% ipython --no-banner

In [1]: import numpy as np

In [2]: from numpy import linalg as LA

In [3]: np.set_printoptions(precision=2, suppress=True, linewidth=100)

In [4]: rnd = lambda a: np.round(a, 2) + 0

In [5]: X = np.loadtxt("arr.csv", delimiter=",")

In [6]: print(X)
[[ -0.6   0.2  -1.    8.    0.4   0.3   1.3  -0.7]
 [ -0.2  -0.5   1.1   4.   -1.6  -1.7  -1.1  -0.8]
 [ -0.1  -0.7   1.8   2.   -1.5  -1.   -2.6   0. ]
 [ -0.2  -1.6  -0.4 -24.    1.2   2.3  -0.5  -0.9]
 [  1.2  -1.6  -0.1  -4.    1.2  -0.1  -0.2  -0.3]
 [ -0.6   0.7  -0.5  -4.   -0.7   0.8  -1.4   0.1]
 [  1.4   0.6  -0.8 -24.   -0.4  -0.4   1.8  -0.2]
 [  0.5  -0.5  -1.4 -32.   -0.5  -0.6  -0.2   1.2]
 [ -0.3  -1.4  -1.4 -34.   -0.4   0.3  -0.9   1.3]
 [  1.    0.6   1.7 -18.    0.3  -1.1  -1.    0.8]
 [ -0.7   0.4  -1.1  10.   -1.2  -0.1   0.7  -1.1]
 [  0.3  -0.3   1.1  -4.   -1.1   1.1  -0.8   0.6]
 [ -0.4   0.7   0.3  -6.   -1.4  -0.6   0.7   1.8]
 [  1.8   0.   -1.   18.    0.3  -0.4   1.2  -1.5]
 [  0.2   0.9  -1.5 -30.    1.4  -0.7   0.6  -0.2]]

In [7]: # column 3 dominates

In [8]: print(np.argsort(-LA.norm(X, axis=0).round(6), kind="stable")[:3])
[3 6 2]

In [9]: print(LA.cond(X) > 100)
False

In [10]: q, r_ = LA.qr(X)

In [11]: print(rnd(np.abs(np.diag(r_))))
[ 3.09  3.29  4.37 64.83  3.56  3.    2.61  2.63]

In [12]: M2 = X / np.sqrt((X ** 2).mean(axis=1, keepdims=True))

In [13]: print(rnd(M2[8]))
[-0.02 -0.12 -0.12 -2.82 -0.03  0.02 -0.07  0.11]

In [14]: print(LA.matrix_rank(X - X.mean(axis=1, keepdims=True)))
7

In [15]: data = np.loadtxt("run8.csv", delimiter=",")

In [16]: print(data)
[[ 0.  0.  0.  0.  0.  0.  0.  0.  0.  0.  0.  0. -3.  4.  1.]
 [ 0.  0.  0.  0.  0.  0.  0.  0.  0.  0.  0.  0. -4. -3.  2.]
 [ 0.  0.  0.  0.  0.  0.  0.  0.  0.  0.  0.  0. -5.  2. -3.]
 [ 0.  0.  0.  0.  0.  0.  0.  0.  0.  0.  0.  0. -5.  0.  5.]
 [ 0.  0.  0.  0.  0.  0.  0.  0.  0.  0.  0.  0. -4.  3. -3.]
 [ 0.  0.  0.  0.  0.  0.  0.  0.  0.  0.  0.  0.  3.  3.  2.]
 [ 0.  0.  0.  0.  0.  0.  0.  0.  0.  0.  0.  0. -3.  3. -5.]
 [ 0.  0.  0.  0.  0.  0.  0.  0.  0.  0.  0.  0.  4.  3. -3.]
 [ 0.  0.  0.  0.  0.  0.  0.  0.  0.  0.  0.  0. -1.  1.  3.]
 [ 0.  0.  0.  0.  0.  0.  0.  0.  0.  0.  0.  0. -3. -5. -4.]
 [ 0.  0.  0.  0.  0.  0.  0.  0.  0.  0.  0.  0.  0. -5.  0.]
 [ 0.  0.  0.  0.  0.  0.  0.  0.  0.  0.  0.  0. -1. -5. -5.]
 [-3. -4. -5. -5. -4.  3. -3.  4. -1. -3.  0. -1.  0.  0.  0.]
 [ 4. -3.  2.  0.  3.  3.  3.  3.  1. -5. -5. -5.  0.  0.  0.]
 [ 1.  2. -3.  5. -3.  2. -5. -3.  3. -4.  0. -5.  0.  0.  0.]]

In [17]: # null space of dimension 9

In [18]: evals, vecs = LA.eigvalsh(data)
ValueError: too many values to unpack (expected 2)


In [19]: evals, vecs = LA.eigh(data)

In [20]: print(rnd(evals.sum()), np.trace(data))
0.0 0.0

In [21]: print((evals > 1e-8).sum(), (evals < -1e-8).sum())
3 3

In [22]: Uu, sigma, Vh = LA.svd(data)

In [23]: print(rnd(sigma))
[12.72 12.72 11.4  11.4  11.01 11.01  0.    0.    0.    0.    0.    0.    0.    0.    0.  ]

In [24]: print(np.argmax(sigma[:-1] / (sigma[1:] + 1e-6)) + 1)
6

In [25]: M2 = Uu[:, :6] @ np.diag(sigma[:6]) @ Vh[:6]

In [26]: print(rnd(LA.norm(data - M2, 2)), rnd(sigma[6]))
0.0 0.0

In [27]: print(rnd(np.abs(data - M2).max()))
0.0

In [28]: rk = LA.matrix_rank(data)

In [29]: print(rk)
6

In [30]: null = LA.svd(data)[2][rk:].T

In [31]: print(np.allclose(data @ null, 0))
True

In [32]: print([int(LA.matrix_rank(np.delete(data, i, axis=0))) for i in range(15)])
[6, 6, 6, 6, 6, 6, 6, 6, 6, 6, 6, 6, 5, 5, 5]

In [33]: print([int(LA.matrix_rank(data[:, :j + 1])) for j in range(15)])
[1, 2, 3, 3, 3, 3, 3, 3, 3, 3, 3, 3, 4, 5, 6]

In [34]: A = np.load("block14.npy")

In [35]: print(rnd(A))
[[0.09 0.07 0.09 0.02 0.07 0.05 0.07 0.09 0.05 0.05 0.05 0.07 0.05 0.12 0.07]
 [0.   0.1  0.08 0.08 0.1  0.02 0.1  0.1  0.02 0.06 0.04 0.04 0.06 0.08 0.08]
 [0.06 0.   0.09 0.03 0.15 0.09 0.   0.09 0.09 0.09 0.09 0.06 0.03 0.09 0.03]
 [0.02 0.1  0.04 0.12 0.   0.04 0.08 0.08 0.1  0.1  0.08 0.1  0.04 0.1  0.02]
 [0.07 0.12 0.02 0.05 0.05 0.02 0.05 0.07 0.1  0.02 0.12 0.   0.07 0.12 0.1 ]
 [0.03 0.1  0.03 0.13 0.13 0.1  0.05 0.   0.13 0.   0.13 0.08 0.   0.1  0.  ]
 [0.03 0.03 0.08 0.05 0.   0.05 0.16 0.03 0.   0.05 0.11 0.11 0.11 0.11 0.08]
 [0.03 0.03 0.09 0.12 0.06 0.03 0.06 0.03 0.03 0.   0.03 0.06 0.09 0.16 0.16]
 [0.   0.05 0.14 0.18 0.05 0.09 0.   0.09 0.09 0.05 0.05 0.09 0.09 0.   0.05]
 [0.   0.06 0.03 0.11 0.11 0.11 0.09 0.   0.03 0.11 0.03 0.14 0.09 0.03 0.06]
 [0.   0.09 0.09 0.05 0.09 0.02 0.11 0.11 0.07 0.11 0.11 0.   0.02 0.02 0.09]
 [0.04 0.11 0.07 0.04 0.14 0.   0.04 0.14 0.07 0.   0.04 0.11 0.11 0.   0.11]
 [0.   0.05 0.14 0.1  0.05 0.14 0.   0.   0.19 0.05 0.05 0.05 0.1  0.1  0.  ]
 [0.1  0.1  0.07 0.12 0.07 0.12 0.   0.02 0.05 0.02 0.1  0.05 0.   0.05 0.12]
 [0.09 0.09 0.11 0.   0.07 0.   0.09 0.09 0.09 0.09 0.04 0.09 0.04 0.02 0.09]]

In [36]: print(rnd(A.sum(axis=1)))
[1. 1. 1. 1. 1. 1. 1. 1. 1. 1. 1. 1. 1. 1. 1.]

In [37]: print(rnd(A @ np.ones(15)))
[1. 1. 1. 1. 1. 1. 1. 1. 1. 1. 1. 1. 1. 1. 1.]

In [38]: pr = np.eye(15)[2]

In [39]: for _ in range(6):
    ...:     pr = pr @ A
    ...:     print(pr.round(2))
    ...: 
[0.06 0.   0.09 0.03 0.15 0.09 0.   0.09 0.09 0.09 0.09 0.06 0.03 0.09 0.03]
[0.04 0.07 0.07 0.09 0.08 0.06 0.05 0.06 0.08 0.05 0.08 0.06 0.06 0.07 0.07]
[0.04 0.08 0.08 0.08 0.08 0.06 0.06 0.07 0.08 0.06 0.07 0.07 0.06 0.07 0.07]
[0.04 0.07 0.08 0.08 0.08 0.06 0.06 0.07 0.07 0.06 0.07 0.07 0.06 0.07 0.07]
[0.04 0.07 0.08 0.08 0.08 0.06 0.06 0.07 0.07 0.06 0.07 0.07 0.06 0.07 0.07]
[0.04 0.07 0.08 0.08 0.08 0.06 0.06 0.07 0.07 0.06 0.07 0.07 0.06 0.07 0.07]

In [40]: vec = np.array([-2, 1, 1, -2, 3, 3, 1, 0, 1, 3, 3, -2, -3, 0, 2])

In [41]: target = A @ vec

In [42]: print(rnd(target))
[0.53 0.73 1.12 0.41 0.68 0.92 0.38 0.19 0.23 0.66 1.41 0.36 0.67 0.88 0.67]

In [43]: print(rnd(LA.solve(A, A[:, 14])))
[0. 0. 0. 0. 0. 0. 0. 0. 0. 0. 0. 0. 0. 0. 1.]

In [44]: K = np.loadtxt("out4.csv", delimiter=",")

In [45]: print(K)
[[ 0.  0.  0.  8.  0.  3. -5.]
 [ 0.  0.  6.  3.  2. -8. -5.]
 [ 0.  6.  0.  0.  0.  0.  0.]
 [ 8.  3.  0.  0.  0.  0.  0.]
 [ 0.  2.  0.  0.  0.  0.  0.]
 [ 3. -8.  0.  0.  0.  0.  0.]
 [-5. -5.  0.  0.  0.  0.  0.]]

In [46]: rk = LA.matrix_rank(K)

In [47]: print(rk)
4

In [48]: null = LA.svd(K)[2][rk:].T

In [49]: print(rnd(K @ null))
[[0. 0. 0.]
 [0. 0. 0.]
 [0. 0. 0.]
 [0. 0. 0.]
 [0. 0. 0.]
 [0. 0. 0.]
 [0. 0. 0.]]

In [50]: print([int(LA.matrix_rank(np.delete(K, i, axis=0))) for i in range(7)])
[3, 3, 4, 4, 4, 4, 4]

In [51]: print(np.allclose(K @ null, 0))
True

In [52]: P = X @ LA.solve(X.T @ X, X.T)

In [53]: print(rnd(LA.eigvalsh(P)))
[0. 0. 0. 0. 0. 0. 0. 1. 1. 1. 1. 1. 1. 1. 1.]

In [54]: print(rnd(P @ X[:, 7]))
[-0.7 -0.8  0.  -0.9 -0.3  0.1 -0.2  1.2  1.3  0.8 -1.1  0.6  1.8 -1.5 -0.2]

In [55]: print(rnd(np.trace(P)))
8.0

In [56]: rng = np.random.default_rng(87)

In [57]: idx = rng.permutation(7)

In [58]: print(idx)
[5 6 1 3 0 2 4]

In [59]: M2 = K[idx][:, idx]

In [60]: print(M2)
[[ 0.  0. -8.  0.  3.  0.  0.]
 [ 0.  0. -5.  0. -5.  0.  0.]
 [-8. -5.  0.  3.  0.  6.  2.]
 [ 0.  0.  3.  0.  8.  0.  0.]
 [ 3. -5.  0.  8.  0.  0.  0.]
 [ 0.  0.  6.  0.  0.  0.  0.]
 [ 0.  0.  2.  0.  0.  0.  0.]]

In [61]: print(rnd(LA.det(M2)), rnd(LA.det(K[idx])))
0.0 0.0

In [62]: print(np.diag(M2))
[0. 0. 0. 0. 0. 0. 0.]

In [63]: evals, vecs = LA.eigvalsh(K)
ValueError: too many values to unpack (expected 2)


In [64]: evals, vecs = LA.eigh(K)

In [65]: print((evals > 1e-8).sum(), (evals < -1e-8).sum())
2 2

In [66]: print(np.abs(vecs[:, -1]).round(6).argmax())
1

In [67]: print(rnd(evals.sum()), np.trace(K))
0.0 0.0

In [68]: print(rnd(evals))
[-12.25  -9.27   0.     0.     0.     9.27  12.25]

In [69]: print(rnd(vecs.T @ K @ vecs))
[[-12.25   0.     0.     0.     0.     0.     0.  ]
 [  0.    -9.27   0.     0.     0.     0.     0.  ]
 [  0.     0.     0.     0.     0.     0.     0.  ]
 [  0.     0.     0.     0.     0.     0.     0.  ]
 [  0.     0.     0.     0.     0.     0.     0.  ]
 [  0.     0.     0.     0.     0.     9.27   0.  ]
 [  0.     0.     0.     0.     0.     0.    12.25]]

In [70]: arr = np.array([[1, -4, 16, -64],
    ...:     [1, -3, 9, -27],
    ...:     [1, -2, 4, -8],
    ...:     [1, -1, 1, -1],
    ...:     [1, 0, 0, 0],
    ...:     [1, 1, 1, 1],
    ...:     [1, 2, 4, 8],
    ...:     [1, 3, 9, 27],
    ...:     [1, 4, 16, 64],
    ...:     [1, 5, 25, 125],
    ...:     [1, 6, 36, 216]])

In [71]: # column 3 is much longer than the rest

In [72]: q, r_ = LA.qr(arr)

In [73]: print(rnd(np.abs(np.diag(r_))))
[ 3.32 10.49 29.29 78.6 ]

In [74]: print(rnd(q @ r_))
[[  1.  -4.  16. -64.]
 [  1.  -3.   9. -27.]
 [  1.  -2.   4.  -8.]
 [  1.  -1.   1.  -1.]
 [  1.   0.   0.   0.]
 [  1.   1.   1.   1.]
 [  1.   2.   4.   8.]
 [  1.   3.   9.  27.]
 [  1.   4.  16.  64.]
 [  1.   5.  25. 125.]
 [  1.   6.  36. 216.]]

In [75]: print(rnd(q))
[[-0.3  -0.48  0.51  0.46]
 [-0.3  -0.38  0.2  -0.09]
 [-0.3  -0.29 -0.03 -0.34]
 [-0.3  -0.19 -0.2  -0.35]
 [-0.3  -0.1  -0.31 -0.21]
 [-0.3   0.   -0.34  0.  ]
 [-0.3   0.1  -0.31  0.21]
 [-0.3   0.19 -0.2   0.35]
 [-0.3   0.29 -0.03  0.34]
 [-0.3   0.38  0.2   0.09]
 [-0.3   0.48  0.51 -0.46]]

In [76]: print(q.shape, r_.shape)
(11, 4) (4, 4)

In [77]: print(rnd(abs(r_[0, 0])), rnd(LA.norm(arr[:, 0])))
3.32 3.32

In [78]: print(rnd(r_))
[[  -3.32   -3.32  -36.48 -102.82]
 [   0.     10.49   20.98  218.15]
 [   0.      0.     29.29   87.87]
 [   0.      0.      0.    -78.6 ]]

In [79]: vec = np.array([0, 0, 3, 4])

In [80]: target = r_ @ vec

In [81]: coef, lr = np.zeros(4), 1 / LA.norm(r_, 2) ** 2

In [82]: for i in range(6):
    ...:     coef -= lr * r_.T @ (r_ @ coef - target)
    ...:     if i % 2 == 0: print(i, round(LA.norm(r_ @ coef - target), 2))
    ...: 
0 72.33
2 70.44
4 68.61

In [83]: print(rnd(coef))
[0.03 0.15 0.84 4.33]

In [84]: vec = np.array([0, 1, 1, -1])

In [85]: h1 = np.maximum(arr @ vec, 0)

In [86]: print(arr * (h1 > 1e-9)[:, None])
[[  1  -4  16 -64]
 [  1  -3   9 -27]
 [  1  -2   4  -8]
 [  1  -1   1  -1]
 [  0   0   0   0]
 [  1   1   1   1]
 [  0   0   0   0]
 [  0   0   0   0]
 [  0   0   0   0]
 [  0   0   0   0]
 [  0   0   0   0]]

In [87]: print(arr.T @ h1)
[  121  -423  1555 -5835]

In [88]: print(np.maximum(arr @ vec, 0) - np.maximum(-arr @ vec, 0))
[  76   33   10    1    0    1   -2  -15  -44  -95 -174]

In [89]: print(np.maximum(arr @ (3 * vec), 0))
[228  99  30   3   0   3   0   0   0   0   0]

In [90]: print(h1)
[76 33 10  1  0  1  0  0  0  0  0]
